$ python -q
>>> import numpy as np
>>> from numpy import linalg as LA
>>> np.set_printoptions(suppress=True, linewidth=140)
>>> tidy = lambda a: np.round(a, 2) + 0
>>> m1 = np.loadtxt("block12.csv", delimiter=",")
>>> tidy(m1)
array([[0.33, 0.33, 0.  , 0.  , 0.33, 0.  ],
       [0.  , 1.  , 0.  , 0.  , 0.  , 0.  ],
       [0.  , 0.33, 0.67, 0.  , 0.  , 0.  ],
       [0.  , 0.25, 0.25, 0.25, 0.  , 0.25],
       [0.5 , 0.  , 0.  , 0.  , 0.5 , 0.  ],
       [0.  , 0.  , 0.  , 0.  , 0.33, 0.67]])
>>> Uu, s, Vh = LA.svd(m1)
>>> V = Vh[:(s > 1e-8).sum()]
>>> rng = np.random.default_rng(53308)
>>> x0 = m1[5] + -2 * m1[3] + rng.integers(2) * np.eye(6)[3]
>>> tidy(x0)
array([ 0.  , -0.5 , -0.5 ,  0.5 ,  0.33,  0.17])
>>> tidy(V.T @ V)
array([[ 0.6,  0. ,  0. ,  0.2,  0.4, -0.2],
       [ 0. ,  1. ,  0. ,  0. ,  0. ,  0. ],
       [ 0. ,  0. ,  1. ,  0. ,  0. ,  0. ],
       [ 0.2,  0. ,  0. ,  0.9, -0.2,  0.1],
       [ 0.4,  0. ,  0. , -0.2,  0.6,  0.2],
       [-0.2,  0. ,  0. ,  0.1,  0.2,  0.9]])
>>> LA.matrix_rank(np.vstack([m1, x0]))
np.int64(6)
>>> tidy(LA.norm(x0 - V.T @ V @ x0))
np.float64(0.32)
>>> np.argsort(-LA.norm(m1, axis=0).round(6), kind="stable")[:3]
array([1, 2, 5])
>>> LA.matrix_rank(m1, rtol=0.1)
np.int64(5)
>>> tidy(m1 @ LA.pinv(m1) @ m1)
array([[0.33, 0.33, 0.  , 0.  , 0.33, 0.  ],
       [0.  , 1.  , 0.  , 0.  , 0.  , 0.  ],
       [0.  , 0.33, 0.67, 0.  , 0.  , 0.  ],
       [0.  , 0.25, 0.25, 0.25, 0.  , 0.25],
       [0.5 , 0.  , 0.  , 0.  , 0.5 , 0.  ],
       [0.  , 0.  , 0.  , 0.  , 0.33, 0.67]])
>>> np.abs(np.diag(LA.qr(m1)[1])) > 1e-9
array([ True,  True,  True,  True,  True, False])
>>> np.unique(m1.round(6), axis=0).shape
(6, 6)
>>> M = np.loadtxt("case17.csv", delimiter=",")
>>> M
array([[ 2.,  0.,  0.,  1.,  1.,  0.,  2.,  2.,  0.,  2.],
       [ 0.,  0.,  0.,  0.,  0., -2.,  0.,  0.,  0.,  0.],
       [ 0., -2.,  2.,  0.,  0.,  1.,  0.,  0.,  1.,  0.],
       [ 1.,  0.,  0.,  2., -1.,  0.,  0., -2.,  0.,  2.],
       [ 1.,  0.,  0.,  0.,  1.,  0., -2.,  0.,  0.,  2.],
       [ 0., -2.,  1.,  0.,  0., -2.,  0.,  0.,  1.,  0.],
       [-1.,  0.,  0., -1.,  1.,  0., -2.,  0.,  0.,  2.],
       [-2.,  0.,  0.,  0.,  1.,  0.,  1.,  0.,  0.,  1.],
       [ 0.,  1.,  2.,  0.,  0.,  0.,  0.,  0., -1.,  0.],
       [ 0.,  0.,  0.,  2.,  1.,  0.,  0.,  0.,  0., -2.]])
>>> M @ M
array([[  0.,   0.,   0.,   6.,   8.,   0.,   0.,   2.,   0.,  10.],
       [  0.,   4.,  -2.,   0.,   0.,   4.,   0.,   0.,  -2.,   0.],
       [  0.,  -5.,   7.,   0.,   0.,   4.,   0.,   0.,   2.,   0.],
       [  7.,   0.,   0.,   9.,  -2.,   0.,   2.,  -2.,   0.,  -2.],
       [  5.,   0.,   0.,   7.,   2.,   0.,   4.,   2.,   0.,  -4.],
       [  0.,   3.,   2.,   0.,   0.,   9.,   0.,   0.,  -2.,   0.],
       [  0.,   0.,   0.,   3.,   1.,   0.,   0.,   0.,   0., -10.],
       [ -4.,   0.,   0.,  -1.,   1.,   0.,  -8.,  -4.,   0.,  -2.],
       [  0.,  -5.,   2.,   0.,   0.,   0.,   0.,   0.,   3.,   0.],
       [  3.,   0.,   0.,   0.,  -3.,   0.,  -2.,  -4.,   0.,  10.]])
>>> tidy(LA.matrix_power(M, 3))
array([[ 10.,   0.,   0.,  32.,  14.,   0., -14., -12.,   0.,  10.],
       [  0.,  -6.,  -4.,   0.,   0., -18.,   0.,   0.,   4.,   0.],
       [  0., -20.,  22.,   0.,   0.,   9.,   0.,   0.,   9.,   0.],
       [ 23.,   0.,   0.,  19.,  -6.,   0.,  12.,  -4.,   0.,  34.],
       [ 11.,   0.,   0.,   7.,   2.,   0.,   0.,  -4.,   0.,  46.],
       [  0., -24.,   9.,   0.,   0., -22.,   0.,   0.,  13.,   0.],
       [  4.,   0.,   0., -14., -12.,   0.,  -2.,  -6.,   0.,  28.],
       [  8.,   0.,   0.,  -2., -16.,   0.,   2.,  -6.,   0., -24.],
       [  0.,  -1.,  10.,   0.,   0.,  12.,   0.,   0.,  -1.,   0.],
       [ 13.,   0.,   0.,  25.,   4.,   0.,  12.,   6.,   0., -28.]])
>>> np.allclose(M @ M.T, M.T @ M)
False
>>> A = np.loadtxt("run17.csv", delimiter=",")
>>> A
array([[10.,  8.,  9.,  6.,  4.,  5.,  7.,  5.,  3.,  3.,  4.],
       [ 8.,  0.,  4.,  8.,  3.,  5.,  4.,  5.,  6.,  4.,  4.],
       [ 9.,  4., 10.,  5.,  8.,  8.,  5.,  4.,  6.,  4.,  3.],
       [ 6.,  8.,  5.,  0.,  5.,  4.,  2.,  3.,  6.,  3.,  7.],
       [ 4.,  3.,  8.,  5.,  6.,  5.,  1.,  7.,  3.,  5.,  6.],
       [ 5.,  5.,  8.,  4.,  5.,  8.,  4.,  6.,  4.,  7.,  5.],
       [ 7.,  4.,  5.,  2.,  1.,  4.,  0.,  3.,  4.,  8.,  8.],
       [ 5.,  5.,  4.,  3.,  7.,  6.,  3., 10., 10.,  8.,  3.],
       [ 3.,  6.,  6.,  6.,  3.,  4.,  4., 10.,  4.,  4.,  8.],
       [ 3.,  4.,  4.,  3.,  5.,  7.,  8.,  8.,  4.,  0.,  7.],
       [ 4.,  4.,  3.,  7.,  6.,  5.,  8.,  3.,  8.,  7.,  4.]])
>>> idx = rng.permutation(11)
>>> idx
array([ 5,  3,  1,  2, 10,  0,  7,  6,  9,  4,  8])
>>> A2 = A[idx][:, idx]
>>> np.diag(A2)
array([ 8.,  0.,  0., 10.,  4., 10., 10.,  0.,  0.,  6.,  4.])
>>> tidy(np.sort(np.abs(LA.eigvals(A2))))
array([ 0.65,  1.15,  3.74,  5.17,  5.3 ,  7.44,  8.32, 10.21, 10.7 , 10.72, 57.44])
>>> w1 = np.array([[-1, -1, -1],
...     [0, 0, 0],
...     [1, -1, 1],
...     [-2, -2, 1],
...     [2, 0, 1],
...     [2, 2, 2],
...     [0, 1, 0],
...     [-1, 1, 2],
...     [1, 1, -1],
...     [2, 2, -1],
...     [-2, 2, 1]])
>>> beta = np.array([3, 2, 0])
>>> act = np.maximum(A @ w1 + beta, 0)
>>> act
array([[ 4., 10., 27.],
       [ 0., 15., 21.],
       [30., 18., 31.],
       [15., 30., 16.],
       [13., 23., 37.],
       [26., 35., 34.],
       [ 8., 33., 11.],
       [32., 44., 26.],
       [ 0., 31., 40.],
       [ 4., 37., 42.],
       [21., 32., 17.]])
>>> tidy((act > 0).mean(axis=0))
array([0.82, 1.  , 1.  ])
>>> LA.matrix_rank(act)
np.int64(3)
>>> cent = np.array([[-2, 1], [1, 2], [2, 1]])
>>> act @ cent
array([[ 56.,  51.],
       [ 57.,  51.],
       [ 20.,  97.],
       [ 32.,  91.],
       [ 71.,  96.],
       [ 51., 130.],
       [ 39.,  85.],
       [ 32., 146.],
       [111., 102.],
       [113., 120.],
       [ 24., 102.]])
>>> w1 @ cent
array([[-1, -4],
       [ 0,  0],
       [-1,  0],
       [ 4, -5],
       [-2,  3],
       [ 2,  8],
       [ 1,  2],
       [ 7,  3],
       [-3,  2],
       [-4,  5],
       [ 8,  3]])
>>> (act @ cent).round(6).argmax(axis=1)
array([0, 0, 1, 1, 1, 1, 1, 1, 0, 1, 1])
>>> x0 = np.array([-3, -3, -3, -3, 0, 2, 1, -1, 1, 2, -3])
>>> rhs = A @ x0
>>> rhs
array([-90., -49., -62., -59., -61., -49., -53., -29., -73., -45., -29.])
>>> tidy(LA.solve(A.T, A[1]))
array([0., 1., 0., 0., 0., 0., 0., 0., 0., 0., 0.])
>>> tidy(LA.solve(A, rhs))
array([-3., -3., -3., -3.,  0.,  2.,  1., -1.,  1.,  2., -3.])
>>> tidy(LA.solve(A, rhs + A[:, 4]))
array([-3., -3., -3., -3.,  1.,  2.,  1., -1.,  1.,  2., -3.])
>>> tidy(LA.solve(A, 5 * rhs))
array([-15., -15., -15., -15.,   0.,  10.,   5.,  -5.,   5.,  10., -15.])
